% python3 -q
>>> import numpy as np
>>> import numpy.linalg as la
>>> np.set_printoptions(precision=3, suppress=True, linewidth=120)
>>> W0 = np.load("out0.npy")
>>> W0
array([[ 1.967,  1.989, -1.009, -1.024],
       [ 2.02 ,  1.975, -0.959, -0.992],
       [ 2.008,  2.027, -0.997, -0.975],
       [ 1.96 ,  2.014, -0.989, -0.99 ],
       [ 2.002,  2.012, -0.979, -1.008],
       [ 1.99 ,  1.998, -0.987, -1.01 ],
       [ 2.011,  2.02 , -0.971, -0.955],
       [ 1.967,  2.078, -1.017, -1.035],
       [-2.009, -1.007, -2.012,  0.969],
       [-1.978, -0.989, -1.999,  0.981],
       [-2.007, -0.99 , -1.992,  1.   ],
       [-2.02 , -0.997, -1.978,  0.992],
       [-1.987, -1.015, -1.976,  0.994],
       [-2.004, -0.964, -2.03 ,  1.013],
       [-2.004, -1.02 , -2.023,  1.031],
       [-1.992, -1.029, -1.982,  0.978],
       [-0.063,  1.037,  1.981, -2.015],
       [ 0.032,  1.055,  1.988, -1.988],
       [ 0.036,  1.039,  1.998, -1.994],
       [-0.02 ,  0.987,  1.982, -2.035],
       [-0.017,  1.018,  1.986, -2.002],
       [-0.032,  0.987,  1.975, -2.004],
       [ 0.022,  1.013,  1.987, -1.998],
       [-0.018,  0.993,  2.014, -1.985]])
>>> d = la.norm(W0[:, None] - W0[None], axis=-1)
>>> d.shape
(24, 24)
>>> np.flatnonzero(d[14] < d.mean() / 2)
array([ 8,  9, 10, 11, 12, 13, 14, 15])
>>> d.mean(axis=1).argmax()
np.int64(14)
>>> np.unravel_index(d.round(6).argmax(), d.shape)
(np.int64(14), np.int64(18))
>>> W2 = W0[[1, 20]].astype(float)
>>> for _ in range(4):
...     lab = la.norm(W0[:, None] - W2, axis=-1).argmin(axis=1)
...     W2 = np.array([W0[lab == j].mean(axis=0) for j in range(2)])
... 
>>> lab
array([0, 0, 0, 0, 0, 0, 0, 0, 0, 0, 0, 0, 0, 0, 0, 0, 1, 1, 1, 1, 1, 1, 1, 1])
>>> W2
array([[-0.005,  0.506, -1.494, -0.002],
       [-0.007,  1.016,  1.989, -2.003]])
>>> T = np.stack([W0, 5 * W0, W0[::-1]])
>>> np.einsum("bij,cij->bc", T, T)
array([[ 231.893, 1159.465,  112.969],
       [1159.465, 5797.327,  564.845],
       [ 112.969,  564.845,  231.893]])
>>> (T @ W0.T).shape
(3, 24, 24)
>>> T.shape
(3, 24, 4)
>>> la.matrix_rank(T.reshape(3, -1))
np.int64(2)
>>> A2 = np.c_[W0[:, :1] @ np.array([[9]]), np.array([-1, 0, 1, 2, 3, 0, -3, 3, 0, -2, 3, -2, -1, -1, -3, -2, 2, -3, -2, -3, -3, -2, -3, -1])]
>>> A2
array([[ 17.703,  -1.   ],
       [ 18.18 ,   0.   ],
       [ 18.072,   1.   ],
       [ 17.64 ,   2.   ],
       [ 18.018,   3.   ],
       [ 17.91 ,   0.   ],
       [ 18.099,  -3.   ],
       [ 17.703,   3.   ],
       [-18.081,   0.   ],
       [-17.802,  -2.   ],
       [-18.063,   3.   ],
       [-18.18 ,  -2.   ],
       [-17.883,  -1.   ],
       [-18.036,  -1.   ],
       [-18.036,  -3.   ],
       [-17.928,  -2.   ],
       [ -0.567,   2.   ],
       [  0.288,  -3.   ],
       [  0.324,  -2.   ],
       [ -0.18 ,  -3.   ],
       [ -0.153,  -3.   ],
       [ -0.288,  -2.   ],
       [  0.198,  -3.   ],
       [ -0.162,  -1.   ]])
>>> np.round(la.norm(A2 - W0 @ la.lstsq(W0, A2)[0], axis=0), 3) + 0
array([0.   , 8.494])
>>> la.matrix_rank(A2)
np.int64(2)
